>>> import numpy as np
>>> np.set_printoptions(precision=2, suppress=True, linewidth=100, legacy="1.25")
>>> def rd(a):
...     return np.round(a, 2) + 0
... 
>>> E = np.array([[4, -1, -1, -3, 3, -3, -2, 0],
...     [3, -10, 3, -2, 3, 2, 2, -1],
...     [-2, 0, -8, -2, 3, -2, 2, 1],
...     [-2, 1, 2, 4, -2, -3, -2, -2],
...     [-2, 1, 1, 2, -7, -1, -2, -3],
...     [2, -3, 2, 1, 3, -8, 2, 2],
...     [1, 1, 1, -2, 1, -2, 7, 2],
...     [3, -3, 0, 3, -2, 2, 1, 4]])
>>> E
array([[  4,  -1,  -1,  -3,   3,  -3,  -2,   0],
       [  3, -10,   3,  -2,   3,   2,   2,  -1],
       [ -2,   0,  -8,  -2,   3,  -2,   2,   1],
       [ -2,   1,   2,   4,  -2,  -3,  -2,  -2],
       [ -2,   1,   1,   2,  -7,  -1,  -2,  -3],
       [  2,  -3,   2,   1,   3,  -8,   2,   2],
       [  1,   1,   1,  -2,   1,  -2,   7,   2],
       [  3,  -3,   0,   3,  -2,   2,   1,   4]])
>>> W1 = np.array([[0, 2, 1, 0, 2],
...     [1, 2, 2, 2, 1],
...     [2, 1, 1, 1, 0],
...     [0, 2, 0, 1, 0],
...     [1, 2, 0, 2, 0],
...     [2, 2, 0, 1, 0],
...     [1, 2, 2, 1, 0],
...     [0, 0, 1, 1, 2]])
>>> coef = np.array([-4, 4, -3, 5, 3])
>>> act = np.maximum(E @ W1 + coef, 0)
>>> (act > 0).astype(int)
array([[0, 0, 0, 0, 1],
       [1, 1, 0, 0, 0],
       [0, 0, 0, 1, 1],
       [0, 0, 0, 1, 0],
       [0, 0, 0, 0, 0],
       [0, 0, 1, 1, 1],
       [1, 1, 1, 1, 1],
       [0, 1, 0, 1, 1]])
>>> np.linalg.matrix_rank(act)
5
>>> act
array([[ 0,  0,  0,  0, 10],
       [ 1,  3,  0,  0,  0],
       [ 0,  0,  0,  2,  1],
       [ 0,  0,  0,  2,  0],
       [ 0,  0,  0,  0,  0],
       [ 0,  0,  1,  4,  8],
       [ 3, 17, 17, 15, 10],
       [ 0, 12,  0,  5, 14]])
>>> rd((act > 0).mean(axis=0))
array([0.25, 0.38, 0.25, 0.62, 0.62])
>>> Z = np.array([[0, 0, 3], [1, 0, 0], [3, 2, 1], [1, 1, 0], [0, 0, 3]])
>>> W1 @ Z
array([[ 5,  2,  7],
       [10,  6,  8],
       [ 5,  3,  7],
       [ 3,  1,  0],
       [ 4,  2,  3],
       [ 3,  1,  6],
       [ 9,  5,  5],
       [ 4,  3,  7]])
